$ python -q
>>> import numpy as np
>>> np.set_printoptions(suppress=True, linewidth=160)
>>> m1 = np.load("x.npy")
>>> m1
array([[ 14.523,   0.875, -13.722],
       [ 12.47 ,  -8.383, -13.199],
       [ -7.63 , -11.724, -14.294],
       [-14.887,   5.543,  12.151],
       [ 16.09 ,  11.541,   2.814],
       [ 19.223,  -2.04 ,  -5.13 ],
       [  4.971,  14.439, -12.916],
       [-18.308,   2.916,   7.503],
       [ 16.92 ,  10.402,   2.345],
       [ -4.227,  17.164,   9.355],
       [ -0.879,  -6.172, -19.004],
       [  9.734,  14.958,   9.028],
       [-10.264,  -7.343, -15.515],
       [-19.272,  -5.33 ,  -0.429],
       [-19.693,   2.881,   1.967],
       [-13.383,   2.038,  14.722],
       [  3.255, -19.432,   3.436],
       [-10.841,  13.375,  10.177]])
>>> D = np.linalg.norm(m1[:, None] - m1[None], axis=-1)
>>> D.shape
(18, 18)
>>> np.linalg.matrix_rank(D ** 2)
np.int64(5)
>>> D.mean(axis=1).argmax()
np.int64(16)
>>> np.unravel_index(D.round(6).argmax(), D.shape)
(np.int64(5), np.int64(7))
>>> D[10].round(6).argsort(kind="stable")[:4]
array([10,  2, 12,  1])
>>> np.round(np.linalg.norm(m1, axis=1), 3)
array([19.999, 20.   , 20.   , 20.   , 20.   , 20.   , 20.   , 20.   , 20.   , 20.   , 20.   , 20.   , 20.   , 20.   , 20.   , 20.   , 20.   , 20.   ])
>>> np.flatnonzero(D[10] < D.mean() / 2)
array([ 2, 10, 12])
>>> vec = np.array([1, 1, 1])
>>> np.linalg.norm(m1 @ vec) <= np.linalg.norm(m1, 2) * np.linalg.norm(vec) + 1e-9
np.True_
>>> m1 * vec
array([[ 14.523,   0.875, -13.722],
       [ 12.47 ,  -8.383, -13.199],
       [ -7.63 , -11.724, -14.294],
       [-14.887,   5.543,  12.151],
       [ 16.09 ,  11.541,   2.814],
       [ 19.223,  -2.04 ,  -5.13 ],
       [  4.971,  14.439, -12.916],
       [-18.308,   2.916,   7.503],
       [ 16.92 ,  10.402,   2.345],
       [ -4.227,  17.164,   9.355],
       [ -0.879,  -6.172, -19.004],
       [  9.734,  14.958,   9.028],
       [-10.264,  -7.343, -15.515],
       [-19.272,  -5.33 ,  -0.429],
       [-19.693,   2.881,   1.967],
       [-13.383,   2.038,  14.722],
       [  3.255, -19.432,   3.436],
       [-10.841,  13.375,  10.177]])
>>> (m1 @ vec).argmax()
np.int64(11)
>>> proj = m1 @ np.linalg.solve(m1.T @ m1, m1.T)
>>> np.round(proj @ m1[:, 0], 3)
array([ 14.523,  12.47 ,  -7.63 , -14.887,  16.09 ,  19.223,   4.971, -18.308,  16.92 ,  -4.227,  -0.879,   9.734, -10.264, -19.272, -19.693, -13.383,   3.255,
       -10.841])
>>> np.round(np.linalg.eigvalsh(proj), 3) + 0
array([0., 0., 0., 0., 0., 0., 0., 0., 0., 0., 0., 0., 0., 0., 0., 1., 1., 1.])
>>> feats = np.array([[4.0, 1.0, -2.0, -1.0],
...     [-3.0, -5.0, 1.0, -1.0],
...     [0.0, 0.0, 3.0, -8.0],
...     [0.0, 0.0, 7.0, 9.0]])
>>> r0 = np.array([0, 3, 5, 2])
>>> Y = feats + np.outer(r0, np.eye(4)[2])
>>> round(float(np.linalg.det(Y) / np.linalg.det(feats)), 3), round(1 + np.linalg.solve(feats, r0)[2], 3)
(1.735, np.float64(1.735))
>>> np.linalg.matrix_rank(Y - feats)
np.int64(1)
